% ipython --no-banner

In [1]: import numpy as np

In [2]: from numpy import linalg as LA

In [3]: np.set_printoptions(precision=2, suppress=True, linewidth=160, legacy="1.25")

In [4]: m1 = np.loadtxt("layer6.csv", delimiter=",")

In [5]: print(m1)
[[-0.73  0.22  0.65]
 [-0.36 -0.93 -0.1 ]
 [ 0.58 -0.31  0.75]]

In [6]: print(round(np.trace(m1), 2))
-0.9

In [7]: print((m1 + m1.T) / 2)
[[-0.73 -0.07  0.62]
 [-0.07 -0.93 -0.2 ]
 [ 0.62 -0.2   0.75]]

In [8]: print(LA.matrix_power(m1, 3))
[[-0.4   0.7   0.59]
 [-0.82 -0.56  0.11]
 [ 0.41 -0.44  0.8 ]]

In [9]: print(np.round(m1 @ m1, 2) + 0)
[[ 0.83 -0.56  0.  ]
 [ 0.55  0.81 -0.22]
 [ 0.13  0.18  0.98]]

In [10]: print(np.sort(np.abs(LA.eigvals(m1))))
[1. 1. 1.]

In [11]: print(np.round(LA.det(m1), 2))
1.0

In [12]: hat = np.triu(np.array([[1, 0, 0], [1, 2, 2], [2, 2, 2]]), 1) + np.eye(3)

In [13]: Y = hat @ m1 @ LA.inv(hat)

In [14]: print(np.poly(Y))
[ 1.   0.9 -0.9 -1. ]

In [15]: print(Y)
[[-0.73  0.22  0.22]
 [ 0.8  -1.54  4.49]
 [ 0.58 -0.31  1.37]]

In [16]: print(round(float(LA.det(Y)), 2))
1.0

In [17]: K = np.load("arr.npy")

In [18]: print(K)
[[ 0.02 -0.03  0.07 -0.11]
 [-0.03  0.04 -0.11  0.16]
 [ 0.07 -0.11  0.29 -0.43]
 [-0.11  0.16 -0.43  0.65]]

In [19]: # equal to its transpose

In [20]: u, v = K[3], K[1]

In [21]: print(round(u @ u, 2))
0.65

In [22]: p = (u @ v) / (u @ u) * u

In [23]: print(v - p)
[0. 0. 0. 0.]

In [24]: print(p)
[-0.03  0.04 -0.11  0.16]

In [25]: print(np.round(np.outer(u, v), 2) + 0)
[[ 0.    0.    0.01 -0.02]
 [ 0.    0.01 -0.02  0.03]
 [ 0.01 -0.02  0.05 -0.07]
 [-0.02  0.03 -0.07  0.11]]

In [26]: cent = np.array([[0, 3, -2], [1, 0, 2]])

In [27]: W0 = np.repeat(cent, 17 // 2, axis=0)

In [28]: rng = np.random.default_rng(725)

In [29]: W0 = W0 + 0.05 * rng.normal(size=W0.shape)

In [30]: print(W0.round(2) + 0)
[[-0.02  2.9  -2.05]
 [ 0.05  3.05 -2.04]
 [ 0.02  2.94 -2.02]
 [ 0.02  3.07 -1.98]
 [-0.01  3.03 -1.99]
 [ 0.03  2.99 -2.05]
 [ 0.05  2.97 -1.96]
 [ 0.    3.1  -1.95]
 [ 0.99  0.07  2.02]
 [ 1.08  0.01  1.97]
 [ 1.01  0.01  1.99]
 [ 1.    0.02  1.96]
 [ 0.98  0.    2.05]
 [ 1.    0.03  1.99]
 [ 1.01  0.01  1.94]
 [ 1.05 -0.1   1.94]]

In [31]: D = LA.norm(W0[:, None] - W0[None], axis=-1)

In [32]: print(D.shape)
(16, 16)

In [33]: print(D[6].round(6).argsort(kind="stable")[:4])
[6 2 4 5]

In [34]: print(D[:5, :5])
[[0.   0.16 0.07 0.19 0.14]
 [0.16 0.   0.11 0.07 0.08]
 [0.07 0.11 0.   0.13 0.09]
 [0.19 0.07 0.13 0.   0.05]
 [0.14 0.08 0.09 0.05 0.  ]]

In [35]: print((D + 1e9 * np.eye(16)).round(6).argmin(axis=1))
[ 2  5  5  7  3  2  2  3 13 10 13 14 10 10 11 14]

In [36]: print(LA.norm(W0 - W0.mean(axis=0), axis=1))
[2.53 2.59 2.52 2.56 2.55 2.57 2.48 2.56 2.53 2.54 2.55 2.51 2.59 2.53 2.51 2.59]

In [37]: print(D[6])
[0.13 0.11 0.07 0.11 0.08 0.1  0.   0.13 5.01 5.02 5.03 4.99 5.07 5.01 4.99 5.07]

In [38]: print(LA.matrix_rank(D ** 2))
5

In [39]: print(np.unravel_index(D.round(6).argmax(), D.shape))
(1, 12)
